>>> import numpy as np
>>> from numpy import linalg as LA
>>> np.set_printoptions(precision=2, suppress=True, linewidth=160, legacy="1.25")
>>> rd = lambda a: np.round(a, 2) + 0
>>> data = np.array([[0, 0, 0, 4, 4, 3],
...     [0, 0, 0, -3, -5, 1],
...     [0, 0, 0, -8, 3, 4],
...     [0, 0, 0, 0, 0, 0],
...     [0, 0, 0, 0, 0, 0],
...     [0, 0, 0, 0, 0, 0]])
>>> rk = LA.matrix_rank(data)
>>> rk
3
>>> ns = LA.svd(data)[2][rk:].T
>>> [int(LA.matrix_rank(data[:, :j + 1])) for j in range(6)]
[0, 0, 0, 1, 2, 3]
>>> print(LA.matrix_rank(data.T @ data), LA.matrix_rank(data @ data.T))
3 3
>>> data.ravel(order="F")
array([ 0,  0,  0,  0,  0,  0,  0,  0,  0,  0,  0,  0,  0,  0,  0,  0,  0,  0,  4, -3, -8,  0,  0,  0,  4, -5,  3,  0,  0,  0,  3,  1,  4,  0,  0,  0])
>>> data.reshape(-1, 2)
array([[ 0,  0],
       [ 0,  4],
       [ 4,  3],
       [ 0,  0],
       [ 0, -3],
       [-5,  1],
       [ 0,  0],
       [ 0, -8],
       [ 3,  4],
       [ 0,  0],
       [ 0,  0],
       [ 0,  0],
       [ 0,  0],
       [ 0,  0],
       [ 0,  0],
       [ 0,  0],
       [ 0,  0],
       [ 0,  0]])
>>> data.reshape(2, -1)
array([[ 0,  0,  0,  4,  4,  3,  0,  0,  0, -3, -5,  1,  0,  0,  0, -8,  3,  4],
       [ 0,  0,  0,  0,  0,  0,  0,  0,  0,  0,  0,  0,  0,  0,  0,  0,  0,  0]])
>>> T = data.reshape(6, 2, -1)
>>> np.einsum("ihd,jhd->hij", T, T).shape
(2, 6, 6)
>>> T.transpose(1, 0, 2)
array([[[ 0,  0,  0],
        [ 0,  0,  0],
        [ 0,  0,  0],
        [ 0,  0,  0],
        [ 0,  0,  0],
        [ 0,  0,  0]],

       [[ 4,  4,  3],
        [-3, -5,  1],
        [-8,  3,  4],
        [ 0,  0,  0],
        [ 0,  0,  0],
        [ 0,  0,  0]]])
>>> np.einsum("ihd,ihd->ih", T, T)
array([[ 0, 41],
       [ 0, 35],
       [ 0, 89],
       [ 0,  0],
       [ 0,  0],
       [ 0,  0]])
>>> T[:, 0]
array([[0, 0, 0],
       [0, 0, 0],
       [0, 0, 0],
       [0, 0, 0],
       [0, 0, 0],
       [0, 0, 0]])
>>> np.unique(data.round(6), axis=0).shape
(4, 6)
>>> LA.lstsq(data[:-1].T, data[-1])[2]
3
>>> rng = np.random.default_rng(905239)
>>> labels = rng.permutation(6)
>>> print(labels)
[4 0 3 1 5 2]
>>> A2 = data[labels][:, labels]
>>> print(np.trace(A2))
0
>>> print(rd(np.sort(np.abs(LA.eigvals(A2)))))
[0. 0. 0. 0. 0. 0.]
>>> rd(LA.det(A2)), rd(LA.det(data[labels]))
(0.0, 0.0)
>>> K = np.load("sample13.npy")
>>> K
array([[ 99.96, 100.54, -22.22,  18.96,  38.86,   1.2 ],
       [ 99.4 , 100.58, -19.17,  19.73,  39.95,   0.68],
       [101.36, 100.69, -17.58,  18.12,  41.34,  -0.29],
       [ 99.67,  99.65, -20.16,  19.5 ,  41.69,  -0.9 ],
       [100.49,  99.97, -21.63,  19.65,  41.51,  -1.03],
       [ 99.88, 100.04, -20.43,  20.31,  39.17,  -0.42],
       [ 99.88,  98.49, -21.59,  18.1 ,  39.35,   1.  ],
       [100.64, 101.97, -19.6 ,  19.41,  39.79,  -1.  ],
       [100.72,  99.15, -19.98,  21.18,  39.22,  -0.03],
       [ 99.92, 100.44, -22.2 ,  20.29,  40.64,   0.58],
       [ 99.44,  99.9 , -18.76,  20.67,  41.07,  -0.62],
       [100.35,  99.41, -19.1 ,  20.94,  40.02,  -0.29],
       [100.47,  96.89, -18.83,  22.12,  39.67,   0.34],
       [100.34,  99.04, -20.05,  18.77,  40.15,  -1.22],
       [100.3 , 100.57, -19.97,  20.29,  39.61,  -2.35],
       [100.7 ,  99.4 , -20.81,  20.76,  39.29,   1.32],
       [ 99.52, 100.39, -20.16,  19.44,  39.78,  -0.86]])
>>> Ac = (K - K.mean(axis=0)) / K.std(axis=0)
>>> rd(Ac.std(axis=0))
array([1., 1., 1., 1., 1., 1.])
>>> beta = LA.lstsq(np.delete(Ac, 2, axis=1), Ac[:, 2])[0]
>>> np.abs(beta).argmax()
0
>>> rd(1 - np.var(Ac[:, 2] - np.delete(Ac, 2, axis=1) @ beta))
0.23
>>> A2 = np.c_[K[:, :1] @ np.array([[2]]), np.array([2, 2, 2, 0, 2, 0, 1, 1, 1, 2, 2, 2, 2, 1, 0, 0, 0])]
>>> A2
array([[199.92,   2.  ],
       [198.8 ,   2.  ],
       [202.72,   2.  ],
       [199.34,   0.  ],
       [200.98,   2.  ],
       [199.76,   0.  ],
       [199.76,   1.  ],
       [201.28,   1.  ],
       [201.44,   1.  ],
       [199.84,   2.  ],
       [198.88,   2.  ],
       [200.7 ,   2.  ],
       [200.94,   2.  ],
       [200.68,   1.  ],
       [200.6 ,   0.  ],
       [201.4 ,   0.  ],
       [199.04,   0.  ]])
>>> rd(LA.norm(LA.qr(K)[0].T @ A2, axis=0) ** 2 / ((A2 ** 2).sum(axis=0) + 1e-12))
array([1.  , 0.76])
>>> rd(LA.norm(A2 - K @ LA.lstsq(K, A2)[0], axis=0))
array([0.  , 2.97])
>>> LA.matrix_rank(A2)
2
>>> LA.matrix_rank(np.c_[K, A2])
7
>>> rd(LA.lstsq(K, A2[:, 0])[0])
array([2., 0., 0., 0., 0., 0.])
>>> feats = np.loadtxt("arr.csv", delimiter=",")
>>> feats
array([[0., 1., 1., 1., 1., 1., 0.],
       [1., 0., 0., 0., 0., 1., 0.],
       [1., 0., 0., 0., 0., 0., 0.],
       [1., 0., 0., 0., 0., 0., 0.],
       [1., 0., 0., 0., 0., 1., 0.],
       [1., 1., 0., 0., 1., 0., 0.],
       [0., 0., 0., 0., 0., 0., 0.]])
>>> A2 = feats + rng.integers(-2, 3, (7, 4)) @ rng.integers(-2, 3, (4, 7))
>>> A2
array([[  1.,  -1.,  -6.,  -7.,   8.,   4., -10.],
       [  1.,  -4.,  -2.,  -2.,   4.,   3.,  -4.],
       [  0.,   0.,   6.,  10.,  -2.,   0.,   4.],
       [  5.,   0.,  -4.,  -6.,   2.,  -4.,   2.],
       [  1.,  -6.,  -1.,  -2.,   3.,   2.,  -1.],
       [  2.,  -1.,  -7., -11.,   5.,   1.,  -6.],
       [  0.,   4.,   6.,  10.,  -4.,  -2.,   6.]])
>>> A2 - feats
array([[  1.,  -2.,  -7.,  -8.,   7.,   3., -10.],
       [  0.,  -4.,  -2.,  -2.,   4.,   2.,  -4.],
       [ -1.,   0.,   6.,  10.,  -2.,   0.,   4.],
       [  4.,   0.,  -4.,  -6.,   2.,  -4.,   2.],
       [  0.,  -6.,  -1.,  -2.,   3.,   1.,  -1.],
       [  1.,  -2.,  -7., -11.,   4.,   1.,  -6.],
       [  0.,   4.,   6.,  10.,  -4.,  -2.,   6.]])
>>> LA.matrix_rank(A2 - feats, tol=1e-8)
4
>>> rd(LA.norm(A2[6], 1)), rd(LA.norm(A2[6], np.inf))
(32.0, 10.0)
>>> print(A2[6] @ A2[1])
-94.0
>>> rd(LA.norm(A2, "nuc"))
54.11
>>> rd(LA.norm(A2, axis=0))
array([ 5.66,  8.37, 13.34, 20.35, 11.75,  7.07, 14.46])
>>> w, V = LA.eigh(feats)
>>> x = np.array([1, -3, 3, -3, -1, 3, -1])
>>> rd(x @ feats @ x / (x @ x)), rd(w[0]), rd(w[-1])
(-0.67, -2.0, 2.81)
>>> rd(LA.eigvalsh(feats[1:, 1:]))
array([-1.41,  0.  ,  0.  ,  0.  ,  0.  ,  1.41])
>>> x @ feats @ x
-26.0
>>> print(np.allclose(feats @ feats.T, feats.T @ feats))
True
>>> print(np.allclose(feats, feats.T))
True
>>> print(feats @ feats)
[[5. 1. 0. 0. 1. 2. 0.]
 [1. 2. 1. 1. 2. 1. 0.]
 [0. 1. 1. 1. 1. 1. 0.]
 [0. 1. 1. 1. 1. 1. 0.]
 [1. 2. 1. 1. 2. 1. 0.]
 [2. 1. 1. 1. 1. 3. 0.]
 [0. 0. 0. 0. 0. 0. 0.]]
>>> Lm = np.diag(feats.sum(axis=1)) - feats
>>> LA.matrix_rank(Lm)
5
>>> Lm @ np.ones(7)
array([0., 0., 0., 0., 0., 0., 0.])
>>> M = 2 * np.eye(7) + np.eye(7, k=1)
>>> print(M)
[[2. 1. 0. 0. 0. 0. 0.]
 [0. 2. 1. 0. 0. 0. 0.]
 [0. 0. 2. 1. 0. 0. 0.]
 [0. 0. 0. 2. 1. 0. 0.]
 [0. 0. 0. 0. 2. 1. 0.]
 [0. 0. 0. 0. 0. 2. 1.]
 [0. 0. 0. 0. 0. 0. 2.]]
>>> rd(LA.norm(M, axis=1))
array([2.24, 2.24, 2.24, 2.24, 2.24, 2.24, 2.  ])
>>> rd(LA.norm(M) ** 2 / LA.norm(M, 2) ** 2)
3.92
>>> rd(LA.norm(M, axis=0))
array([2.  , 2.24, 2.24, 2.24, 2.24, 2.24, 2.24])
>>> rd(LA.norm(M, "nuc"))
14.76
>>> print(rd(LA.norm(M[2] - M[6])))
3.0
>>> print(rd(LA.norm(M, 1)), rd(LA.norm(M, np.inf)))
3.0 3.0
>>> rd(LA.norm(M[2], 1)), rd(LA.norm(M[2], np.inf))
(3.0, 2.0)
>>> r0, g = M[1], M[3]
>>> print(r0 @ g)
0.0
>>> p = (r0 @ g) / (r0 @ r0) * r0
>>> print(p)
[0. 0. 0. 0. 0. 0. 0.]
>>> print(rd(LA.norm(r0 + g) ** 2 + LA.norm(r0 - g) ** 2))
20.0
>>> g - p
array([0., 0., 0., 2., 1., 0., 0.])
>>> np.outer(r0, g)
array([[0., 0., 0., 0., 0., 0., 0.],
       [0., 0., 0., 4., 2., 0., 0.],
       [0., 0., 0., 2., 1., 0., 0.],
       [0., 0., 0., 0., 0., 0., 0.],
       [0., 0., 0., 0., 0., 0., 0.],
       [0., 0., 0., 0., 0., 0., 0.],
       [0., 0., 0., 0., 0., 0., 0.]])
>>> (g - p) @ r0
0.0
>>> r0 = np.array([0, 0, 2])
>>> np.polyval(r0, M[5])
array([2., 2., 2., 2., 2., 2., 2.])
>>> M @ M
array([[4., 4., 1., 0., 0., 0., 0.],
       [0., 4., 4., 1., 0., 0., 0.],
       [0., 0., 4., 4., 1., 0., 0.],
       [0., 0., 0., 4., 4., 1., 0.],
       [0., 0., 0., 0., 4., 4., 1.],
       [0., 0., 0., 0., 0., 4., 4.],
       [0., 0., 0., 0., 0., 0., 4.]])
>>> np.allclose(M, M.T)
False
>>> rd(np.abs(LA.eigvals(M)).max())
2.0
>>> (M - M.T) / 2
array([[ 0. ,  0.5,  0. ,  0. ,  0. ,  0. ,  0. ],
       [-0.5,  0. ,  0.5,  0. ,  0. ,  0. ,  0. ],
       [ 0. , -0.5,  0. ,  0.5,  0. ,  0. ,  0. ],
       [ 0. ,  0. , -0.5,  0. ,  0.5,  0. ,  0. ],
       [ 0. ,  0. ,  0. , -0.5,  0. ,  0.5,  0. ],
       [ 0. ,  0. ,  0. ,  0. , -0.5,  0. ,  0.5],
       [ 0. ,  0. ,  0. ,  0. ,  0. , -0.5,  0. ]])
>>> LA.matrix_rank(M - M[0, 0] * np.eye(7))
6
>>> rd(np.sort(LA.eigvals(M)))
array([2., 2., 2., 2., 2., 2., 2.])
>>> A2 = np.array([[2, -1, 0], [0, 2, -2]])
>>> W0 = A2.T @ A2
>>> print(W0)
[[ 4 -2  0]
 [-2  5 -4]
 [ 0 -4  4]]
>>> w, V = LA.eigh(W0)
>>> x = np.array([1, 2, 0])
>>> print(x @ W0 @ x)
16
>>> print((np.sign(V[:, -1].round(6)) == np.sign(V[0, -1].round(6))).astype(int))
[1 0 1]
>>> np.abs(W0).sum(axis=1).max(), np.abs(w).max()
(11, 9.0)
>>> print(rd(V * np.maximum(w, 0) @ V.T))
[[ 4. -2.  0.]
 [-2.  5. -4.]
 [ 0. -4.  4.]]
>>> rd(LA.eigvalsh(W0[1:, 1:]))
array([0.47, 8.53])
>>> F = np.load("test7.npy")
>>> F
array([[-0.6 ,  0.4 ,  2.  ],
       [-4.92, -3.92,  2.  ],
       [ 2.11,  3.11,  2.  ],
       [ 1.09,  2.09,  2.  ],
       [-0.2 ,  0.8 ,  2.  ],
       [-2.2 , -1.2 ,  2.  ],
       [ 4.45,  5.45,  2.  ],
       [-3.04, -2.04,  2.  ],
       [-2.95, -1.95,  2.  ],
       [-1.77, -0.77,  2.  ],
       [-5.09, -4.09,  2.  ]])
>>> left, s, Vt = LA.svd(F)
>>> print(rd(s))
[13.67  6.76  0.  ]
>>> A2 = left[:, :2] @ np.diag(s[:2]) @ Vt[:2]
>>> rd(LA.norm(F - A2, 2)), rd(s[2])
(0.0, 0.0)
>>> rd(np.trace(LA.pinv(F) @ F))
2.0
>>> np.unique(F.round(6), axis=0).shape
(11, 3)
>>> LA.lstsq(F[:-1].T, F[-1])[2]
2
>>> rk = LA.matrix_rank(F)
>>> print(rk)
2
>>> ns = LA.svd(F)[2][rk:].T
>>> rd(ns[:, 0] / ns[np.abs(ns[:, 0]).round(6).argmax(), 0])
array([ 1. , -1. ,  0.5])
>>> print([int(LA.matrix_rank(F[:i])) for i in range(1, len(F) + 1)])
[1, 2, 2, 2, 2, 2, 2, 2, 2, 2, 2]
>>> [int(LA.matrix_rank(np.delete(F, i, axis=0))) for i in range(11)]
[2, 2, 2, 2, 2, 2, 2, 2, 2, 2, 2]
>>> ns.shape
(3, 1)
>>> t = np.radians(60)
>>> Rm = np.eye(3)
>>> Rm[0, 0] = Rm[2, 2] = np.cos(t)
>>> Rm[0, 2], Rm[2, 0] = -np.sin(t), np.sin(t)
>>> rd(Rm)
array([[ 0.5 ,  0.  , -0.87],
       [ 0.  ,  1.  ,  0.  ],
       [ 0.87,  0.  ,  0.5 ]])
>>> A2 = F @ Rm.T
>>> np.allclose(F @ F.T, A2 @ A2.T)
True
>>> rd(LA.svd(F, compute_uv=False)), rd(LA.svd(A2, compute_uv=False))
(array([13.67,  6.76,  0.  ]), array([13.67,  6.76,  0.  ]))
>>> rd(LA.det(Rm)), np.trace(Rm)
(1.0, 2.0)
>>> X = rng.normal(size=(11, 6)) + 20 * np.array([-3, -3, -2, 2, -3, -3])
>>> print(rd(X))
[[-59.37 -60.35 -39.54  40.9  -61.18 -61.14]
 [-59.81 -59.92 -39.55  39.08 -60.22 -61.87]
 [-59.21 -58.72 -41.27  38.83 -61.25 -60.46]
 [-61.63 -59.6  -39.6   40.18 -58.51 -60.19]
 [-59.58 -57.46 -39.23  39.8  -58.84 -60.51]
 [-60.35 -59.07 -41.63  40.04 -59.84 -60.39]
 [-59.17 -60.66 -38.43  39.78 -59.58 -60.22]
 [-57.39 -58.43 -40.32  37.76 -58.69 -60.33]
 [-60.58 -58.35 -40.22  39.34 -58.6  -58.52]
 [-58.69 -61.16 -37.73  39.35 -60.78 -60.36]
 [-60.2  -59.17 -39.94  39.67 -60.08 -60.11]]
>>> r0 = np.array([1, 3])
>>> rd(np.correlate(X[3], X[2], "full"))
array([ 3726.1 ,  7378.46,  3651.31,   225.74,  5617.76, 17566.29,  5610.82,    63.07,  3540.63,  6998.78,  3563.92])
>>> rd(np.convolve(X[3], r0))
array([ -61.63, -244.5 , -218.4 ,  -78.61,   62.03, -235.71, -180.56])
>>> x = np.array([8, -2, 7, -2, 5, -4])
>>> target = X @ x
>>> rd(target)
array([-774.2 , -767.25, -787.29, -783.18, -768.16, -793.76, -757.62, -752.15, -787.11, -752.45, -782.11])
>>> rd(LA.solve(X.T @ X, X.T @ target))
array([ 8., -2.,  7., -2.,  5., -4.])
>>> target = target + 0.1 * rng.normal(size=11)
>>> rd(target)
array([-774.1 , -767.23, -787.18, -783.24, -768.18, -793.72, -757.63, -752.23, -787.17, -752.32, -781.97])
>>> beta, *_ = LA.lstsq(X, target)
>>> rd(LA.norm(target - X @ beta))
0.13
>>> labels = rng.permutation(6)
>>> A2 = X[:, labels] * rng.choice([-1, 1], 6)
>>> rd(A2)
array([[ 39.54,  40.9 , -61.18, -60.35, -61.14, -59.37],
       [ 39.55,  39.08, -60.22, -59.92, -61.87, -59.81],
       [ 41.27,  38.83, -61.25, -58.72, -60.46, -59.21],
       [ 39.6 ,  40.18, -58.51, -59.6 , -60.19, -61.63],
       [ 39.23,  39.8 , -58.84, -57.46, -60.51, -59.58],
       [ 41.63,  40.04, -59.84, -59.07, -60.39, -60.35],
       [ 38.43,  39.78, -59.58, -60.66, -60.22, -59.17],
       [ 40.32,  37.76, -58.69, -58.43, -60.33, -57.39],
       [ 40.22,  39.34, -58.6 , -58.35, -58.52, -60.58],
       [ 37.73,  39.35, -60.78, -61.16, -60.36, -58.69],
       [ 39.94,  39.67, -60.08, -59.17, -60.11, -60.2 ]])
>>> left, _, Vt = LA.svd(X.T @ A2)
>>> print(labels)
[2 3 4 1 5 0]
>>> rd(left @ Vt)
array([[ 0.,  0.,  0.,  0.,  0.,  1.],
       [ 0.,  0.,  0.,  1.,  0.,  0.],
       [-1.,  0.,  0.,  0.,  0.,  0.],
       [ 0.,  1.,  0.,  0.,  0.,  0.],
       [ 0.,  0.,  1.,  0.,  0.,  0.],
       [ 0.,  0.,  0.,  0.,  1.,  0.]])
>>> E = np.load("m.npy")
>>> print(E)
[[79. 72. 36.  9.  9. 45.  0.]
 [72. 62. 32.  8.  8. 40.  0.]
 [36. 32. 14.  4.  4. 20.  0.]
 [ 9.  8.  4. -1.  1.  5.  0.]
 [ 9.  8.  4.  1. -1.  5.  0.]
 [45. 40. 20.  5.  5. 23.  0.]
 [ 0.  0.  0.  0.  0.  0. -2.]]
>>> A2 = E + rng.integers(-2, 3, (7, 1)) @ rng.integers(-2, 3, (1, 7))
>>> print(A2)
[[79. 72. 36.  9.  9. 45.  0.]
 [70. 58. 34. 10.  4. 44. -4.]
 [37. 34. 13.  3.  6. 18.  2.]
 [ 9.  8.  4. -1.  1.  5.  0.]
 [ 9.  8.  4.  1. -1.  5.  0.]
 [46. 42. 19.  4.  7. 21.  2.]
 [ 1.  2. -1. -1.  2. -2.  0.]]
>>> A2 - E
array([[ 0.,  0.,  0.,  0.,  0.,  0.,  0.],
       [-2., -4.,  2.,  2., -4.,  4., -4.],
       [ 1.,  2., -1., -1.,  2., -2.,  2.],
       [ 0.,  0.,  0.,  0.,  0.,  0.,  0.],
       [ 0.,  0.,  0.,  0.,  0.,  0.,  0.],
       [ 1.,  2., -1., -1.,  2., -2.,  2.],
       [ 1.,  2., -1., -1.,  2., -2.,  2.]])
>>> rd(LA.svd(A2 - E, compute_uv=False))
array([11.53,  0.  ,  0.  ,  0.  ,  0.  ,  0.  ,  0.  ])
>>> LA.matrix_rank(A2 - E, tol=1e-8)
1
>>> np.abs(A2 - E).sum(axis=1)
array([ 0., 22., 11.,  0.,  0., 11., 11.])
